>>> import numpy as np
>>> from numpy import linalg as LA
>>> np.set_printoptions(suppress=True, linewidth=140)
>>> W0 = np.load("data.npy")
>>> W0
array([[-2,  0,  0,  2],
       [-2,  2,  0,  0],
       [ 2, -1, -2,  2],
       [ 0,  0,  2,  1],
       [ 2, -1,  2,  2],
       [-1,  2,  2,  1],
       [ 1, -1, -2,  1]])
>>> x = np.array([5, 4, 4, 5])
>>> target = W0 @ x
>>> np.round(LA.pinv(W0) @ W0, 3) + 0
array([[1., 0., 0., 0.],
       [0., 1., 0., 0.],
       [0., 0., 1., 0.],
       [0., 0., 0., 1.]])
>>> print(target)
[ 0 -2  8 13 24 16 -2]
>>> np.round(LA.lstsq(W0, target)[0], 3)
array([5., 4., 4., 5.])
>>> rng = np.random.default_rng(715)
>>> target = target + 0.05 * rng.normal(size=7)
>>> target.round(3)
array([-0.011, -2.022,  8.006, 12.959, 24.012, 15.965, -2.046])
>>> b, *_ = LA.lstsq(W0, target)
>>> b.round(3)
array([5.002, 3.99 , 4.002, 4.99 ])
>>> print(b.round())
[5. 4. 4. 5.]
>>> np.round(W0.T @ (target - W0 @ b), 3) + 0
array([0., 0., 0., 0.])
>>> print([round(float(LA.norm(LA.solve(W0.T @ W0 + lam * np.eye(4), W0.T @ target))), 2) for lam in (0, 1, 10, 100)])
[9.05, 7.87, 4.85, 1.17]
>>> U, sv, VT = LA.svd(W0, full_matrices=False)
>>> np.round(np.cumsum(sv ** 2) / np.sum(sv ** 2), 3)
array([0.487, 0.792, 0.961, 1.   ])
>>> (sv > 1e-8).sum()
np.int64(4)
>>> np.round(VT @ VT.T, 3) + 0
array([[1., 0., 0., 0.],
       [0., 1., 0., 0.],
       [0., 0., 1., 0.],
       [0., 0., 0., 1.]])
>>> U.shape, sv.shape, VT.shape
((7, 4), (4,), (4, 4))
>>> feats = np.loadtxt("m.csv", delimiter=",")
>>> feats.round(3)
array([[-0.357, -0.371,  0.591, -0.034, -0.429, -0.14 ,  0.344,  0.25 ],
       [ 0.238, -0.794,  0.013, -0.1  ,  0.338, -0.314, -0.289, -0.081],
       [-0.624, -0.101, -0.195,  0.141, -0.297,  0.05 , -0.658, -0.137],
       [-0.119, -0.139, -0.397, -0.78 , -0.085,  0.248,  0.068,  0.357],
       [ 0.357,  0.231, -0.112, -0.163, -0.527, -0.668, -0.211,  0.108],
       [-0.327,  0.34 ,  0.388, -0.507,  0.394, -0.327, -0.104, -0.312],
       [ 0.327, -0.107,  0.228, -0.275, -0.409,  0.406, -0.07 , -0.646],
       [ 0.267,  0.15 ,  0.489, -0.04 ,  0.079,  0.316, -0.548,  0.508]])
>>> x = np.array([3, 1, 0, -1, 3, 1, -1, 1])
>>> np.round(np.abs(LA.eigvals(feats)), 3)
array([1., 1., 1., 1., 1., 1., 1., 1.])
>>> 8 - LA.matrix_rank(feats - np.eye(8), tol=1e-8)
np.int64(1)
>>> round(LA.det(feats), 3)
np.float64(-1.0)
>>> np.round(feats.T @ (feats @ x), 3) + 0
array([ 3.,  1.,  0., -1.,  3.,  1., -1.,  1.])
>>> [p for p in range(1, 25) if np.allclose(LA.matrix_power(feats, p), np.eye(8))]
[]
>>> round(LA.norm(feats), 3)
np.float64(2.828)
>>> feats[:, 8]
Traceback (most recent call last):
  File "<python-input-32>", line 1, in <module>
    feats[:, 8]
    ~~~~~^^^^^^
IndexError: index 8 is out of bounds for axis 1 with size 8
>>> np.zeros(8, 8)
Traceback (most recent call last):
  File "<python-input-33>", line 1, in <module>
    np.zeros(8, 8)
    ~~~~~~~~^^^^^^
TypeError: Cannot interpret '8' as a data type
>>> LA.matrix_rank(feats)
np.int64(8)
>>> np.round(feats.sum(axis=1), 3)
array([-0.145, -0.989, -1.822, -0.846, -0.985, -0.455, -0.546,  1.221])
>>> A = np.load("dump.npy")
>>> A
array([[ 3,  4,  5,  6],
       [ 7,  8,  9, 10],
       [11, 12, 13, 14],
       [15, 16, 17, 18],
       [19, 20, 21, 22],
       [23, 24, 25, 26],
       [27, 28, 29, 30],
       [31, 32, 33, 34],
       [35, 36, 37, 38]])
>>> cov = A.T @ A
>>> np.trace(cov), (A ** 2).sum()
(np.int64(19014), np.int64(19014))
>>> np.allclose(cov, cov.T)
True
>>> LA.matrix_rank(cov)
np.int64(2)
>>> np.diag(cov)
array([4209, 4560, 4929, 5316])
>>> print(np.round(LA.eigvalsh(cov)[::-1], 3) + 0)
[19004.908     9.092     0.        0.   ]
>>> theta = np.radians(72)
>>> R = np.eye(4)
>>> R[3, 3] = R[2, 2] = np.cos(theta)
>>> R[3, 2], R[2, 3] = -np.sin(theta), np.sin(theta)
>>> print(R.round(3))
[[ 1.     0.     0.     0.   ]
 [ 0.     1.     0.     0.   ]
 [ 0.     0.     0.309  0.951]
 [ 0.     0.    -0.951  0.309]]
>>> other = A @ R.T
>>> np.round(LA.det(R), 3), round(np.trace(R), 3)
(np.float64(1.0), np.float64(2.618))
>>> np.round(np.abs(other - A).max(axis=0), 3)
array([ 0.   ,  0.   , 10.574, 61.446])
>>> np.allclose(A[:-1].T @ LA.lstsq(A[:-1].T, A[-1])[0], A[-1])
True
>>> try:
...     LA.inv(A)
... except LA.LinAlgError as e:
...     print(e)
... 
Last 2 dimensions of the array must be square
>>> np.round(A @ LA.pinv(A) @ A, 3)
array([[ 3.,  4.,  5.,  6.],
       [ 7.,  8.,  9., 10.],
       [11., 12., 13., 14.],
       [15., 16., 17., 18.],
       [19., 20., 21., 22.],
       [23., 24., 25., 26.],
       [27., 28., 29., 30.],
       [31., 32., 33., 34.],
       [35., 36., 37., 38.]])
